$ python3 -q
>>> import numpy as np
>>> np.set_printoptions(suppress=True, linewidth=160)
>>> def rnd(a):
...     return np.round(a, 1) + 0
... 
>>> arr = np.loadtxt("m.csv", delimiter=",")
>>> rnd(arr)
array([[-0.4,  0.3, -0.8, -0.3],
       [ 0.3,  0.9,  0.2,  0.1],
       [-0.8,  0.2,  0.5, -0.2],
       [-0.3,  0.1, -0.2,  0.9]])
>>> w, evecs = np.linalg.eigh(arr)
>>> x = np.array([2, -3, -1, -3])
>>> rnd(evecs * np.abs(w) @ evecs.T)
array([[1., 0., 0., 0.],
       [0., 1., 0., 0.],
       [0., 0., 1., 0.],
       [0., 0., 0., 1.]])
>>> rnd(np.abs(arr).sum(axis=1).max()), rnd(np.abs(w).max())
(np.float64(1.8), np.float64(1.0))
>>> rnd(x @ arr @ x / (x @ x)), rnd(w[0]), w[-1]
(np.float64(0.9), np.float64(-1.0), np.float64(1.0))
>>> rnd(np.linalg.eigvalsh(arr[1:, 1:]))
array([0.4, 1. , 1. ])
>>> rnd(evecs * np.maximum(w, 0) @ evecs.T)
array([[ 0.3,  0.1, -0.4, -0.1],
       [ 0.1,  1. ,  0.1,  0. ],
       [-0.4,  0.1,  0.7, -0.1],
       [-0.1,  0. , -0.1,  1. ]])
>>> rnd(np.linalg.norm(arr, axis=0))
array([1., 1., 1., 1.])
>>> rnd(arr.T @ arr)
array([[1., 0., 0., 0.],
       [0., 1., 0., 0.],
       [0., 0., 1., 0.],
       [0., 0., 0., 1.]])
>>> W0 = np.load("mat.npy")
>>> W0
array([[-1.7, -0.5,  0.8],
       [ 0.7, -2. ,  1.6],
       [-3.8, -0.8,  0.7],
       [-1.4, -1.5,  1.4],
       [-1.6, -0.5,  0.6],
       [ 0.8, -2.2,  2.3],
       [ 0.5, -2. ,  1.7],
       [-4.1, -1. ,  0.9],
       [ 0.3, -0.2,  1. ],
       [ 0.2, -1. ,  0.8],
       [-1.8, -0.4,  0.6],
       [ 1.4, -2.1,  1.5],
       [-1.8,  0.1,  0.8],
       [ 0.4, -1.3,  0.9],
       [-2.1, -0.5,  0.5],
       [ 0.2,  0.1, -0.2],
       [ 0.3, -0.1, -0.3],
       [-4. ,  0.8, -0.8],
       [ 0. , -0.1, -0.1]])
>>> Ac = (W0 - W0.mean(axis=0)) / W0.std(axis=0)
>>> np.argwhere(np.abs(Ac) > 2)
array([[ 5,  2],
       [17,  2]])
>>> c = np.linalg.lstsq(np.delete(Ac, 0, axis=1), Ac[:, 0])[0]
>>> rnd(1 - np.var(Ac[:, 0] - np.delete(Ac, 0, axis=1) @ c))
np.float64(0.2)
>>> Ac = W0 - W0.mean(axis=0)
>>> Uu, s, vt = np.linalg.svd(Ac, full_matrices=False)
>>> np.abs(Uu[:, 0]).argmax()
np.int64(17)
>>> np.linalg.matrix_rank(Ac)
np.int64(3)
>>> rnd(vt[0] * np.sign(vt[0, np.abs(vt[0]).argmax()]))
array([ 0.9, -0.3,  0.2])
>>> (np.sign(Uu[:, 0]) == np.sign(Uu[0, 0])).astype(int)
array([1, 0, 1, 1, 1, 0, 0, 1, 0, 0, 1, 0, 1, 0, 1, 0, 0, 1, 0])
>>> rnd(s)
array([7.7, 4. , 1.1])
>>> Ac = W0 - W0.mean(axis=0)
>>> evecs = np.linalg.svd(Ac)[2][:2]
>>> out = Ac - Ac @ evecs.T @ evecs
>>> rnd((Ac @ evecs.T).std(axis=0))
array([1.8, 0.9])
>>> np.linalg.norm(out, axis=1).round(6).argmax()
np.int64(8)
>>> rnd(out.std(axis=0))
array([0. , 0.2, 0.2])
>>> rnd(np.cov(Ac @ evecs.T, rowvar=False))
array([[3.3, 0. ],
       [0. , 0.9]])
>>> rnd(np.linalg.norm(out) / np.linalg.norm(Ac))
np.float64(0.1)
>>> rnd(np.diag(evecs.T @ evecs))
array([1. , 0.5, 0.5])
>>> G = np.cov(W0, rowvar=False)
>>> rnd(np.polyfit(W0[:, 1], W0[:, 0], 1))
array([-0.9, -1.7])
>>> rnd(np.corrcoef(W0[:, 1], W0[:, 0])[0, 1])
np.float64(-0.5)
>>> rnd(G)
array([[ 3. , -0.7,  0.5],
       [-0.7,  0.7, -0.6],
       [ 0.5, -0.6,  0.6]])
>>> np.median(W0, axis=0)
array([ 0. , -0.5,  0.8])
>>> X = np.load("data.npy")
>>> X
array([[0, 2, 0],
       [0, 0, 2],
       [0, 0, 0]])
>>> np.linalg.lstsq(X[:-1].T, X[-1])[2]
np.int32(2)
>>> np.allclose(X[:-1].T @ np.linalg.lstsq(X[:-1].T, X[-1])[0], X[-1])
True
>>> np.abs(np.diag(np.linalg.qr(X)[1])) > 1e-9
array([False, False, False])
>>> [int(np.linalg.matrix_rank(np.linalg.matrix_power(X, p))) for p in range(1, 4)]
[2, 1, 0]
>>> A = np.load("w.npy")
>>> A
array([[ 0,  0,  3, -2],
       [-3, -1,  0, -2],
       [ 3,  3, -1,  3],
       [ 3,  3,  0,  3]])
>>> out = np.array([[0, 3, 5], [-3, 2, -4]])
>>> Z = np.kron(out, A)
>>> rnd(np.linalg.norm(Z, 2)), rnd(np.linalg.norm(out, 2) * np.linalg.norm(A, 2))
(np.float64(56.2), np.float64(56.2))
